In [1]: import numpy as np

In [2]: from numpy import linalg as LA

In [3]: np.set_printoptions(precision=2, suppress=True, linewidth=100)

In [4]: J = np.load("mat.npy")

In [5]: J
Out[5]: 
array([[ 0, -2,  0, -4],
       [ 6,  0,  0,  0],
       [ 0, -5,  0,  0],
       [ 0,  0,  0,  0],
       [ 0,  8,  0,  0]])

In [6]: left, sig, Vh = LA.svd(J)

In [7]: np.argmax(sig[:-1] / (sig[1:] + 1e-6)) + 1
Out[7]: np.int64(3)

In [8]: B = left[:, :3] @ np.diag(sig[:3]) @ Vh[:3]

In [9]: round(float(LA.norm(J - B) / LA.norm(J)), 2)
Out[9]: 0.0

In [10]: LA.matrix_rank(J, rtol=0.05)
Out[10]: np.int64(3)

In [11]: B.round(2) + 0
Out[11]: 
array([[ 0., -2.,  0., -4.],
       [ 6.,  0.,  0.,  0.],
       [ 0., -5.,  0.,  0.],
       [ 0.,  0.,  0.,  0.],
       [ 0.,  8.,  0.,  0.]])

In [12]: round(np.abs(J - B).max(), 2)
Out[12]: np.float64(0.0)

In [13]: left, sig, Vh = LA.svd(J)

In [14]: V = Vh[:(sig > 1e-8).sum()]

In [15]: rng = np.random.default_rng(36049)

In [16]: x = J[3] + 4 * J[0] + rng.integers(2) * np.eye(4)[1]

In [17]: x
Out[17]: array([  0.,  -7.,   0., -16.])

In [18]: np.allclose(V.T @ V @ x, x)
Out[18]: True

In [19]: round(float(LA.norm(x - V.T @ V @ x)), 2)
Out[19]: 0.0

In [20]: np.round(LA.norm(J), 2)
Out[20]: np.float64(12.04)

In [21]: np.diff(J, axis=0)
Out[21]: 
array([[ 6,  2,  0,  4],
       [-6, -5,  0,  0],
       [ 0,  5,  0,  0],
       [ 0,  8,  0,  0]])

In [22]: J.shape
Out[22]: (5, 4)

In [23]: J.mean(axis=0)
Out[23]: array([ 1.2,  0.2,  0. , -0.8])

In [24]: np.count_nonzero(J)
Out[24]: np.int64(5)

In [25]: J - J[0]
Out[25]: 
array([[ 0,  0,  0,  0],
       [ 6,  2,  0,  4],
       [ 0, -3,  0,  4],
       [ 0,  2,  0,  4],
       [ 0, 10,  0,  4]])

In [26]: np.abs(J).max()
Out[26]: np.int64(8)

In [27]: B = np.array([[3, 3, -1], [0, -2, -3]])

In [28]: W2 = np.kron(B, J)

In [29]: LA.matrix_rank(W2)
Out[29]: np.int64(6)

In [30]: X = np.load("a.npy")

In [31]: X
Out[31]: 
array([[ 0.6,  2.2,  0.4, -1. , -0.7,  1.7,  0.2],
       [ 1. , -1.3,  1.7,  0.1,  0.4,  0.2,  0.4],
       [ 1.4,  1.5,  1.3, -0.5, -0.8,  0.3,  0. ],
       [-1.9,  0.6,  0.9,  0. ,  0.9,  0.7, -0.2],
       [-0.6, -0.7,  0.8, -1.2, -1.2,  0.6,  0.4],
       [-0.5, -0.6, -2.5,  0.9,  0.6,  0.9,  0.2],
       [ 0.3, -1.8,  0.7,  0.2, -0.6, -1.3,  0.1],
       [-1.1, -0.9, -0.7, -0.7, -1. ,  0. , -1.3],
       [ 0.4, -0.9, -0.3,  0.5,  0.9,  0.2, -0.3],
       [ 1.6, -0.7,  0.5,  1.5, -0.2, -0.2,  1.5],
       [ 0.9,  0.6, -0.1, -0.3, -0.3,  0.5, -0.5],
       [-0.5,  1.5, -0.1, -0.3, -2.4,  0.2, -0.2],
       [ 1.1,  0.3,  0.1,  0.1, -0.8,  0.8, -0.9],
       [ 0.4,  0.3,  0.7, -0.3, -1.1, -0.5, -0.3],
       [-0.2,  0.6, -2. ,  0.2, -0.6, -0.1, -0.9],
       [-1.8, -0.1,  0.6,  0.8,  1.1,  0.8,  0.9],
       [-0.5, -3.5,  1.5, -3. , -1. , -1. ,  8. ],
       [ 0.1,  2. , -0.4,  2.7, -1.1,  0.1,  1.2],
       [ 0.7, -0.7, -0.2, -0.9,  0.3, -0.9,  0.8],
       [-0.7, -1. ,  0.9, -0.7, -0.2, -0.3,  0.9],
       [ 0.3,  0.2, -0.2, -1. , -0.7, -0.2, -1.2],
       [-0.3, -1. , -0.7,  0. ,  1.4, -0.4,  0.4]])

In [32]: labels = X[:, 3] > np.median(X[:, 3])

In [33]: r0 = X[labels].mean(axis=0) - X[~labels].mean(axis=0)

In [34]: ((X - X.mean(axis=0)) @ r0 > 0).astype(int)
Out[34]: array([0, 1, 0, 1, 0, 1, 1, 0, 1, 1, 1, 0, 1, 0, 1, 1, 0, 1, 0, 0, 0, 1])

In [35]: cen = X - X.mean(axis=0)

In [36]: V = LA.svd(cen)[2][:1]

In [37]: B = cen - cen @ V.T @ V

In [38]: B.std(axis=0)
Out[38]: array([0.91, 0.85, 0.88, 0.9 , 0.9 , 0.59, 0.61])

In [39]: cen = (X - X.mean(axis=0)) / X.std(axis=0)

In [40]: np.argwhere(np.abs(cen) > 2)
Out[40]: 
array([[ 0,  5],
       [ 3,  0],
       [ 5,  2],
       [ 6,  5],
       [11,  4],
       [14,  2],
       [16,  1],
       [16,  3],
       [16,  6],
       [17,  3]])

In [41]: beta = LA.lstsq(np.delete(cen, 0, axis=1), cen[:, 0])[0]

In [42]: round(float(1 - np.var(cen[:, 0] - np.delete(cen, 0, axis=1) @ beta)), 2)
Out[42]: 0.12

In [43]: cen = X - X.mean(axis=0)

In [44]: left, sig, Vh = LA.svd(cen, full_matrices=False)

In [45]: sig ** 2 / (sig ** 2).sum()
Out[45]: array([0.49, 0.15, 0.11, 0.1 , 0.08, 0.05, 0.02])

In [46]: np.abs(Vh[-1])
Out[46]: array([0.06, 0.47, 0.02, 0.2 , 0.37, 0.77, 0.05])

In [47]: np.abs(Vh[0]).argmax()
Out[47]: np.int64(6)

In [48]: (np.sign(left[:, 0]) == np.sign(left[0, 0])).astype(int)
Out[48]: array([1, 0, 1, 1, 0, 1, 0, 1, 1, 0, 1, 1, 1, 1, 1, 0, 0, 1, 0, 0, 1, 0])

In [49]: np.searchsorted(np.cumsum(sig ** 2) / (sig ** 2).sum(), 0.9) + 1
Out[49]: np.int64(5)

In [50]: round(float((sig ** 2).sum() ** 2 / (sig ** 4).sum()), 2)
Out[50]: 3.36
